% ipython --no-banner

In [1]: import numpy as np

In [2]: np.set_printoptions(precision=2, suppress=True, linewidth=120)

In [3]: W0 = np.load("dump.npy")

In [4]: print(W0)
[[-2.58  1.92 -0.94 -2.03]
 [-3.92  2.75 -1.49 -2.99]
 [-1.34  0.96 -0.51 -0.98]
 [-1.23  0.83 -0.49 -0.98]
 [-3.87  2.67 -1.46 -3.04]
 [-1.24  0.89 -0.52 -1.07]
 [-2.59  1.86 -1.04 -2.02]
 [-3.92  2.71 -1.47 -2.97]
 [ 0.   -0.02  0.05  0.1 ]
 [-0.02 -0.01  0.09 -0.02]
 [-3.91  2.67 -1.53 -3.05]
 [ 0.07 -0.03 -0.02 -0.1 ]
 [-3.9   2.76 -1.49 -3.05]
 [-3.9   2.73 -1.52 -2.92]
 [-2.58  1.87 -1.02 -1.94]
 [ 0.09 -0.07 -0.03  0.04]
 [-1.31  0.94 -0.46 -1.07]
 [-3.96  2.72 -1.52 -3.01]
 [ 0.08  0.09  0.08 -0.06]
 [-2.67  1.82 -1.02 -2.01]
 [-3.98  2.66 -1.5  -2.96]
 [-3.92  2.75 -1.41 -3.01]
 [-2.58  1.79 -0.98 -2.06]
 [-1.31  0.82 -0.49 -0.94]
 [-3.9   2.7  -1.45 -3.04]
 [-2.66  1.73 -0.95 -1.91]
 [-3.88  2.67 -1.56 -2.95]
 [-2.7   1.86 -1.03 -2.01]
 [-1.31  0.99 -0.4  -0.91]
 [-0.08  0.05  0.    0.01]
 [-3.87  2.75 -1.53 -3.  ]
 [-2.58  1.75 -1.13 -2.  ]
 [-0.02 -0.02 -0.01 -0.04]
 [-3.84  2.78 -1.49 -2.93]
 [-2.54  1.82 -1.05 -2.03]
 [-2.58  1.85 -1.03 -2.05]
 [-1.28  0.91 -0.49 -1.05]
 [-1.33  0.89 -0.54 -1.03]
 [-3.89  2.7  -1.5  -3.02]
 [-2.62  1.76 -1.02 -2.02]
 [-1.38  0.96 -0.51 -1.01]
 [-1.2   0.85 -0.36 -1.06]
 [-3.89  2.6  -1.56 -2.97]]

In [5]: Uu, sig, vt = np.linalg.svd(W0)

In [6]: np.argmax(sig[:-1] / (sig[1:] + 1e-6)) + 1
Out[6]: np.int64(1)

In [7]: M2 = Uu[:, :1] @ np.diag(sig[:1]) @ vt[:1]

In [8]: np.linalg.matrix_rank(W0, rtol=0.05)
Out[8]: np.int64(1)

In [9]: round(np.abs(W0 - M2).max(), 2)
Out[9]: np.float64(0.13)

In [10]: np.linalg.matrix_rank(M2)
Out[10]: np.int64(1)

In [11]: round(np.linalg.norm(W0, 2) / np.linalg.norm(W0), 2)
Out[11]: np.float64(1.0)

In [12]: np.linalg.cond(W0) > 100
Out[12]: np.True_

In [13]: [round(float(x), 2) for x in np.linalg.svd(W0, compute_uv=False)[:3]]
Out[13]: [26.67, 0.37, 0.35]

In [14]: np.linalg.matrix_rank(W0, rtol=0.1)
Out[14]: np.int64(1)

In [15]: np.abs(np.linalg.svd(W0)[2][-1])
Out[15]: array([0.45, 0.61, 0.59, 0.26])

In [16]: D = np.linalg.norm(W0[:, None] - W0[None], axis=-1)

In [17]: np.linalg.matrix_rank(D ** 2)
Out[17]: np.int64(6)

In [18]: D.mean(axis=1).argmax()
Out[18]: np.int64(15)

In [19]: (D + 1e9 * np.eye(43)).round(6).argmin(axis=1)
Out[19]: 
array([35,  7, 40, 23, 24, 36, 35,  1,  9, 32, 38, 32,  1,  7,  6,  8, 36,  1,  9, 27, 17, 24, 39,  3,  4, 39, 42, 19,
        2, 32,  1, 34,  9, 13, 35,  6, 16, 36, 24, 22,  2,  3, 26])
